% ipython --no-banner

In [1]: import numpy as np

In [2]: import numpy.linalg as la

In [3]: np.set_printoptions(suppress=True, linewidth=140)

In [4]: K = np.loadtxt("dump.csv", delimiter=",")

In [5]: K
Out[5]: 
array([[ 2.,  0.,  0.,  0.,  0.,  0.],
       [-3., -1.,  0.,  0.,  0.,  0.],
       [ 1.,  2.,  3.,  0.,  0.,  0.],
       [-2., -1.,  0., -2.,  0.,  0.],
       [ 3., -3.,  2.,  2., -1.,  0.],
       [ 1., -1.,  3., -1.,  3.,  3.]])

In [6]: la.cond(K) > 100
Out[6]: np.True_

In [7]: np.argsort(-la.norm(K, axis=0).round(6), kind="stable")[:3]
Out[7]: array([0, 2, 1])

In [8]: round(la.norm(K, 2) / la.norm(K), 3)
Out[8]: np.float64(0.675)

In [9]: [round(float(x), 3) for x in la.svd(K, compute_uv=False)[:3]]
Out[9]: [6.547, 5.117, 3.945]

In [10]: rng = np.random.default_rng(43927)

In [11]: idx = rng.permutation(6)

In [12]: idx
Out[12]: array([2, 5, 3, 0, 4, 1])

In [13]: B = K[idx][:, idx]

In [14]: np.allclose(B, K)
Out[14]: False

In [15]: round(float(la.det(B)), 3), round(la.det(K[idx]), 3)
Out[15]: (-36.0, np.float64(36.0))

In [16]: np.round(np.sort(la.eigvals(K)), 3)
Out[16]: array([-2., -1., -1.,  2.,  3.,  3.])

In [17]: la.matrix_rank(K - K[0, 0] * np.eye(6))
Out[17]: np.int64(5)

In [18]: A = np.load("arr.npy")

In [19]: A
Out[19]: 
array([[ 3,  5,  5,  5,  4,  2],
       [ 6, 10, 10, 10,  8,  4],
       [ 6, 10, 10, 10,  8,  4]])

In [20]: left, sigma, Vh = la.svd(A)

In [21]: V = Vh[:(sigma > 1e-8).sum()]

In [22]: x0 = A[2] + 4 * A[1] + rng.integers(2) * np.eye(6)[5]

In [23]: x0
Out[23]: array([30., 50., 50., 50., 40., 20.])

In [24]: np.round(V.T @ V, 3)
Out[24]: 
array([[0.087, 0.144, 0.144, 0.144, 0.115, 0.058],
       [0.144, 0.24 , 0.24 , 0.24 , 0.192, 0.096],
       [0.144, 0.24 , 0.24 , 0.24 , 0.192, 0.096],
       [0.144, 0.24 , 0.24 , 0.24 , 0.192, 0.096],
       [0.115, 0.192, 0.192, 0.192, 0.154, 0.077],
       [0.058, 0.096, 0.096, 0.096, 0.077, 0.038]])

In [25]: la.cond(A) > 100
Out[25]: np.True_

In [26]: [round(float(x), 3) for x in la.svd(A, compute_uv=False)[:3]]
Out[26]: [30.594, 0.0, 0.0]

In [27]: np.abs(np.diag(la.qr(A)[1])) > 1e-9
Out[27]: array([ True, False, False])

In [28]: round(float(np.trace(la.pinv(A) @ A)), 3)
Out[28]: 1.0

In [29]: np.round(A @ la.pinv(A) @ A, 3)
Out[29]: 
array([[ 3.,  5.,  5.,  5.,  4.,  2.],
       [ 6., 10., 10., 10.,  8.,  4.],
       [ 6., 10., 10., 10.,  8.,  4.]])

In [30]: B = np.array([[-3, 3], [-4, 7]])

In [31]: C = np.array([[1]])

In [32]: F = np.block([[B, np.zeros((2, 1))], [np.zeros((1, 2)), C]])

In [33]: F
Out[33]: 
array([[-3.,  3.,  0.],
       [-4.,  7.,  0.],
       [ 0.,  0.,  1.]])

In [34]: la.norm(F, axis=1).argmax()
Out[34]: np.int64(1)

In [35]: round(float(la.norm(F[2] - F[1])), 3)
Out[35]: 8.124

In [36]: round(la.norm(F) ** 2 / la.norm(F, 2) ** 2, 3)
Out[36]: np.float64(1.024)

In [37]: round(la.norm(F, 1), 3), np.round(la.norm(F, np.inf), 3)
Out[37]: (np.float64(10.0), np.float64(11.0))

In [38]: (la.matrix_power((F != 0) + (F.T != 0) + np.eye(3), 3) > 0).astype(int)
Out[38]: 
array([[1, 1, 0],
       [1, 1, 0],
       [0, 0, 1]])

In [39]: M = np.loadtxt("sample19.csv", delimiter=",")

In [40]: M
Out[40]: 
array([[ 0.,  2.,  0.,  2.,  0.,  2.],
       [-1.,  3., -1.,  3., -1.,  3.],
       [ 1.,  3.,  1.,  3.,  1.,  3.],
       [ 0.,  2.,  0.,  2.,  0.,  2.],
       [-1.,  3., -1.,  3., -1.,  3.],
       [ 1.,  3.,  1.,  3.,  1.,  3.]])

In [41]: B = M / la.norm(M, axis=1, keepdims=True)

In [42]: cov = B @ B.T

In [43]: round(float(np.degrees(np.arccos(np.clip(cov[0, 4], -1, 1)))), 3)
Out[43]: 18.435

In [44]: np.argwhere(np.triu(np.abs(cov) > 0.95, 1))
Out[44]: 
array([[0, 3],
       [1, 4],
       [2, 5]])

In [45]: J = np.array([[1, 0, 2, 1], [0, 3, 0, 2], [0, 1, 2, 1], [3, 2, 0, 1]])

In [46]: np.count_nonzero(J)
Out[46]: np.int64(11)

In [47]: np.zeros(4, 4)
TypeError: Cannot interpret '4' as a data type


In [48]: np.abs(J).max()
Out[48]: np.int64(3)

In [49]: np.unravel_index(np.abs(J).argmax(), J.shape)
Out[49]: (np.int64(1), np.int64(1))

In [50]: J[4]
IndexError: index 4 is out of bounds for axis 0 with size 4


In [51]: idx = rng.permutation(4)

In [52]: B = J[:, idx] * rng.choice([-1, 1], 4)

In [53]: B
Out[53]: 
array([[ 2, -1,  0,  1],
       [ 0,  0, -3,  2],
       [ 2,  0, -1,  1],
       [ 0, -3, -2,  1]])

In [54]: left, _, Vh = la.svd(J.T @ B)

In [55]: idx
Out[55]: array([2, 0, 1, 3])

In [56]: np.round(la.lstsq(J, B)[0], 3) + 0
Out[56]: 
array([[ 0., -1.,  0.,  0.],
       [ 0.,  0., -1.,  0.],
       [ 1.,  0.,  0.,  0.],
       [ 0.,  0.,  0.,  1.]])
